% python3 -q
>>> import numpy as np
>>> np.set_printoptions(precision=3, suppress=True, linewidth=100)
>>> m1 = np.loadtxt("data.csv", delimiter=",")
>>> m1
array([[-6.76 , -1.475, -1.793, -5.899, -3.38 , -2.243, -3.101,  0.672],
       [ 6.432, -1.753,  6.357,  2.885, -1.967, -3.183, -2.217,  1.708],
       [ 1.074,  4.016, -1.77 , -1.622, -1.972,  5.101,  0.005, -2.919],
       [ 0.267, -5.379, -6.463, -3.217, -1.819,  0.556,  1.097, -4.936],
       [-0.434, -3.051, -0.871,  4.325,  0.14 , -1.337, -3.162,  0.131],
       [ 0.58 ,  6.689, -1.694,  1.723, -0.067,  0.976, -2.626,  1.557],
       [-0.999, -3.946, -0.701,  1.363,  0.351, -1.699,  1.701,  4.023],
       [-2.399, -2.286,  2.561, -3.111, -5.438, -1.509,  1.852,  4.403],
       [ 1.462, -7.434, -1.799,  3.327, -0.086, -4.172, -1.547, -1.137],
       [-0.397, -1.866, -0.594,  4.822,  2.075, -0.018, -2.458, -6.579],
       [-5.915, -1.923, -0.194, -1.372,  0.905,  0.266,  1.851,  0.382],
       [-4.137,  1.662, -4.353,  2.383,  3.671, -3.851,  1.309, -1.818],
       [ 3.971, -5.627, -6.559, -4.949,  0.844,  2.919,  3.019, -0.753]])
>>> rng = np.random.default_rng(553)
>>> z = rng.permutation(8)
>>> M2 = m1[:, z] * rng.choice([-1, 1], 8)
>>> M2
array([[ 2.243,  6.76 , -0.672, -1.475,  1.793,  5.899,  3.101,  3.38 ],
       [ 3.183, -6.432, -1.708, -1.753, -6.357, -2.885,  2.217,  1.967],
       [-5.101, -1.074,  2.919,  4.016,  1.77 ,  1.622, -0.005,  1.972],
       [-0.556, -0.267,  4.936, -5.379,  6.463,  3.217, -1.097,  1.819],
       [ 1.337,  0.434, -0.131, -3.051,  0.871, -4.325,  3.162, -0.14 ],
       [-0.976, -0.58 , -1.557,  6.689,  1.694, -1.723,  2.626,  0.067],
       [ 1.699,  0.999, -4.023, -3.946,  0.701, -1.363, -1.701, -0.351],
       [ 1.509,  2.399, -4.403, -2.286, -2.561,  3.111, -1.852,  5.438],
       [ 4.172, -1.462,  1.137, -7.434,  1.799, -3.327,  1.547,  0.086],
       [ 0.018,  0.397,  6.579, -1.866,  0.594, -4.822,  2.458, -2.075],
       [-0.266,  5.915, -0.382, -1.923,  0.194,  1.372, -1.851, -0.905],
       [ 3.851,  4.137,  1.818,  1.662,  4.353, -2.383, -1.309, -3.671],
       [-2.919, -3.971,  0.753, -5.627,  6.559,  4.949, -3.019, -0.844]])
>>> Uu, _, VT = np.linalg.svd(m1.T @ M2)
>>> np.round(Uu @ VT, 3) + 0
array([[ 0., -1.,  0.,  0.,  0.,  0.,  0.,  0.],
       [ 0.,  0.,  0.,  1.,  0.,  0.,  0.,  0.],
       [ 0.,  0.,  0.,  0., -1.,  0.,  0.,  0.],
       [ 0.,  0.,  0.,  0.,  0., -1.,  0.,  0.],
       [ 0.,  0.,  0.,  0.,  0.,  0.,  0., -1.],
       [-1.,  0.,  0.,  0.,  0.,  0.,  0.,  0.],
       [ 0.,  0.,  0.,  0.,  0.,  0., -1.,  0.],
       [ 0.,  0., -1.,  0.,  0.,  0.,  0.,  0.]])
>>> np.round(np.linalg.lstsq(m1, M2)[0], 3) + 0
array([[ 0., -1.,  0.,  0.,  0.,  0.,  0.,  0.],
       [ 0.,  0.,  0.,  1.,  0.,  0.,  0.,  0.],
       [ 0.,  0.,  0.,  0., -1.,  0.,  0.,  0.],
       [ 0.,  0.,  0.,  0.,  0., -1.,  0.,  0.],
       [ 0.,  0.,  0.,  0.,  0.,  0.,  0., -1.],
       [-1.,  0.,  0.,  0.,  0.,  0.,  0.,  0.],
       [ 0.,  0.,  0.,  0.,  0.,  0., -1.,  0.],
       [ 0.,  0., -1.,  0.,  0.,  0.,  0.,  0.]])
